$ ipython --no-banner

In [1]: import numpy as np

In [2]: np.set_printoptions(suppress=True, linewidth=140)

In [3]: def rd(a):
   ...:     return np.round(a, 2) + 0
   ...: 

In [4]: mat = np.array([[1, 0, 0, 0, 0, 0],
   ...:     [3, 0, 0, 0, 0, 0],
   ...:     [2, 0, 0, 0, 0, 0],
   ...:     [0, 0, 1, 0, 0, 0],
   ...:     [0, 0, 3, 0, 0, 0],
   ...:     [0, 0, 2, 0, 0, 0],
   ...:     [0, 0, 0, 0, 1, 0],
   ...:     [0, 0, 0, 0, 3, 0],
   ...:     [0, 0, 0, 0, 2, 0]])

In [5]: np.linalg.cond(mat) > 100
Out[5]: np.True_

In [6]: np.linalg.matrix_rank(mat, rtol=0.1)
Out[6]: np.int64(3)

In [7]: [round(float(x), 2) for x in np.linalg.svd(mat, compute_uv=False)[:3]]
Out[7]: [3.74, 3.74, 3.74]

In [8]: np.argsort(-np.linalg.norm(mat, axis=0).round(6), kind="stable")[:3]
Out[8]: array([0, 2, 4])

In [9]: mat.T @ mat
Out[9]: 
array([[14,  0,  0,  0,  0,  0],
       [ 0,  0,  0,  0,  0,  0],
       [ 0,  0, 14,  0,  0,  0],
       [ 0,  0,  0,  0,  0,  0],
       [ 0,  0,  0,  0, 14,  0],
       [ 0,  0,  0,  0,  0,  0]])

In [10]: rd(np.linalg.norm(mat, axis=0))
Out[10]: array([3.74, 0.  , 3.74, 0.  , 3.74, 0.  ])

In [11]: rd(np.linalg.svd(mat, compute_uv=False))
Out[11]: array([3.74, 3.74, 3.74, 0.  , 0.  , 0.  ])

In [12]: mat[:, 4] @ mat[:, 5]
Out[12]: np.int64(0)

In [13]: rd(np.linalg.pinv(mat))
Out[13]: 
array([[0.07, 0.21, 0.14, 0.  , 0.  , 0.  , 0.  , 0.  , 0.  ],
       [0.  , 0.  , 0.  , 0.  , 0.  , 0.  , 0.  , 0.  , 0.  ],
       [0.  , 0.  , 0.  , 0.07, 0.21, 0.14, 0.  , 0.  , 0.  ],
       [0.  , 0.  , 0.  , 0.  , 0.  , 0.  , 0.  , 0.  , 0.  ],
       [0.  , 0.  , 0.  , 0.  , 0.  , 0.  , 0.07, 0.21, 0.14],
       [0.  , 0.  , 0.  , 0.  , 0.  , 0.  , 0.  , 0.  , 0.  ]])

In [14]: Uu, s, Vt = np.linalg.svd(mat)

In [15]: rd(s)
Out[15]: array([3.74, 3.74, 3.74, 0.  , 0.  , 0.  ])

In [16]: np.argmax(s[:-1] / (s[1:] + 1e-6)) + 1
Out[16]: np.int64(3)

In [17]: Y = Uu[:, :3] @ np.diag(s[:3]) @ Vt[:3]

In [18]: np.linalg.matrix_rank(Y)
Out[18]: np.int64(3)

In [19]: print(np.linalg.matrix_rank(mat, rtol=0.05))
3

In [20]: feats = np.loadtxt("w.csv", delimiter=",")

In [21]: feats
Out[21]: 
array([[-3.,  2., -1., -2., -1.,  3.,  0.,  0., -2.,  2., -1., -2., -2., -2.,  3.],
       [ 2., -3.,  2., -1., -2., -1.,  3.,  0.,  0., -2.,  2., -1., -2., -2., -2.],
       [-1.,  2., -3.,  2., -1., -2., -1.,  3.,  0.,  0., -2.,  2., -1., -2., -2.],
       [-2., -1.,  2., -3.,  2., -1., -2., -1.,  3.,  0.,  0., -2.,  2., -1., -2.],
       [-1., -2., -1.,  2., -3.,  2., -1., -2., -1.,  3.,  0.,  0., -2.,  2., -1.],
       [ 3., -1., -2., -1.,  2., -3.,  2., -1., -2., -1.,  3.,  0.,  0., -2.,  2.],
       [ 0.,  3., -1., -2., -1.,  2., -3.,  2., -1., -2., -1.,  3.,  0.,  0., -2.],
       [ 0.,  0.,  3., -1., -2., -1.,  2., -3.,  2., -1., -2., -1.,  3.,  0.,  0.],
       [-2.,  0.,  0.,  3., -1., -2., -1.,  2., -3.,  2., -1., -2., -1.,  3.,  0.],
       [ 2., -2.,  0.,  0.,  3., -1., -2., -1.,  2., -3.,  2., -1., -2., -1.,  3.],
       [-1.,  2., -2.,  0.,  0.,  3., -1., -2., -1.,  2., -3.,  2., -1., -2., -1.],
       [-2., -1.,  2., -2.,  0.,  0.,  3., -1., -2., -1.,  2., -3.,  2., -1., -2.],
       [-2., -2., -1.,  2., -2.,  0.,  0.,  3., -1., -2., -1.,  2., -3.,  2., -1.],
       [-2., -2., -2., -1.,  2., -2.,  0.,  0.,  3., -1., -2., -1.,  2., -3.,  2.],
       [ 3., -2., -2., -2., -1.,  2., -2.,  0.,  0.,  3., -1., -2., -1.,  2., -3.]])

In [22]: # symmetric

In [23]: Uu, s, Vt = np.linalg.svd(feats, full_matrices=False)

In [24]: rd(np.sqrt((s ** 2).sum())), rd(np.linalg.norm(feats))
Out[24]: (np.float64(27.84), np.float64(27.84))

In [25]: Uu.shape, s.shape, Vt.shape
Out[25]: ((15, 15), (15,), (15, 15))

In [26]: np.linalg.cholesky(feats)
LinAlgError: Matrix is not positive definite


In [27]: print(np.all(np.linalg.eigvalsh(feats) > 0))
False

In [28]: data = np.loadtxt("mat.csv", delimiter=",")

In [29]: data
Out[29]: 
array([[ 4.,  4.,  4.,  4.,  4.,  4.,  4.,  4.,  4.],
       [ 4.,  8.,  8.,  8.,  8.,  8.,  8.,  8.,  8.],
       [ 4.,  8., 12., 12., 12., 12., 12., 12., 12.],
       [ 4.,  8., 12., 16., 16., 16., 16., 16., 16.],
       [ 4.,  8., 12., 16., 20., 20., 20., 20., 20.],
       [ 4.,  8., 12., 16., 20., 24., 24., 24., 24.],
       [ 4.,  8., 12., 16., 20., 24., 28., 28., 28.],
       [ 4.,  8., 12., 16., 20., 24., 28., 32., 32.],
       [ 4.,  8., 12., 16., 20., 24., 28., 32., 36.]])

In [30]: vals, evecs = np.linalg.eigvalsh(data)
ValueError: too many values to unpack (expected 2)


In [31]: vals, evecs = np.linalg.eigh(data)

In [32]: (vals > 1e-8).sum(), (vals < -1e-8).sum()
Out[32]: (np.int64(9), np.int64(0))

In [33]: rd(evecs.T @ evecs)
Out[33]: 
array([[1., 0., 0., 0., 0., 0., 0., 0., 0.],
       [0., 1., 0., 0., 0., 0., 0., 0., 0.],
       [0., 0., 1., 0., 0., 0., 0., 0., 0.],
       [0., 0., 0., 1., 0., 0., 0., 0., 0.],
       [0., 0., 0., 0., 1., 0., 0., 0., 0.],
       [0., 0., 0., 0., 0., 1., 0., 0., 0.],
       [0., 0., 0., 0., 0., 0., 1., 0., 0.],
       [0., 0., 0., 0., 0., 0., 0., 1., 0.],
       [0., 0., 0., 0., 0., 0., 0., 0., 1.]])

In [34]: rd(np.linalg.svd(data, compute_uv=False))
Out[34]: array([146.64,  16.59,   6.2 ,   3.34,   2.18,   1.61,   1.29,   1.12,   1.03])

In [35]: rd(vals)
Out[35]: array([  1.03,   1.12,   1.29,   1.61,   2.18,   3.34,   6.2 ,  16.59, 146.64])
